In [1]: import numpy as np

In [2]: np.set_printoptions(precision=4, suppress=True, linewidth=140)

In [3]: def rnd(a):
   ...:     return np.round(a, 4) + 0
   ...: 

In [4]: K = np.loadtxt("x.csv", delimiter=",")

In [5]: rnd(K)
Out[5]: 
array([[1.    , 0.    , 0.    ],
       [0.    , 1.    , 0.    ],
       [0.3333, 0.3333, 0.3333]])

In [6]: w, V = np.linalg.eig(K)

In [7]: rnd(w)
Out[7]: array([0.3333, 1.    , 1.    ])

In [8]: K @ V[:, 0] - w[0] * V[:, 0]
Out[8]: array([0., 0., 0.])

In [9]: rnd(np.prod(w))
Out[9]: np.float64(0.3333)

In [10]: rng = np.random.default_rng(19252)

In [11]: idx = rng.permutation(3)

In [12]: idx
Out[12]: array([2, 0, 1])

In [13]: other = K[idx][:, idx]

In [14]: rnd(other)
Out[14]: 
array([[0.3333, 0.3333, 0.3333],
       [0.    , 1.    , 0.    ],
       [0.    , 0.    , 1.    ]])

In [15]: rnd(np.sort(np.abs(np.linalg.eigvals(other))))
Out[15]: array([0.3333, 1.    , 1.    ])

In [16]: other = np.linalg.inv(K)

In [17]: (np.abs(other) > 1e-9).astype(int)
Out[17]: 
array([[1, 0, 0],
       [0, 1, 0],
       [1, 1, 1]])

In [18]: rnd(np.linalg.inv(other))
Out[18]: 
array([[1.    , 0.    , 0.    ],
       [0.    , 1.    , 0.    ],
       [0.3333, 0.3333, 0.3333]])

In [19]: rnd(np.linalg.det(K) * other)
Out[19]: 
array([[ 0.3333,  0.    ,  0.    ],
       [ 0.    ,  0.3333,  0.    ],
       [-0.3333, -0.3333,  1.    ]])

In [20]: other
Out[20]: 
array([[ 1.,  0.,  0.],
       [ 0.,  1.,  0.],
       [-1., -1.,  3.]])

In [21]: rnd(np.poly(K))
Out[21]: array([ 1.    , -2.3333,  1.6667, -0.3333])

In [22]: rnd(np.linalg.det(K.T))
Out[22]: np.float64(0.3333)

In [23]: rnd(np.linalg.det(K[::-1]))
Out[23]: np.float64(-0.3333)

In [24]: rnd(np.linalg.eigvals(K))
Out[24]: array([0.3333, 1.    , 1.    ])
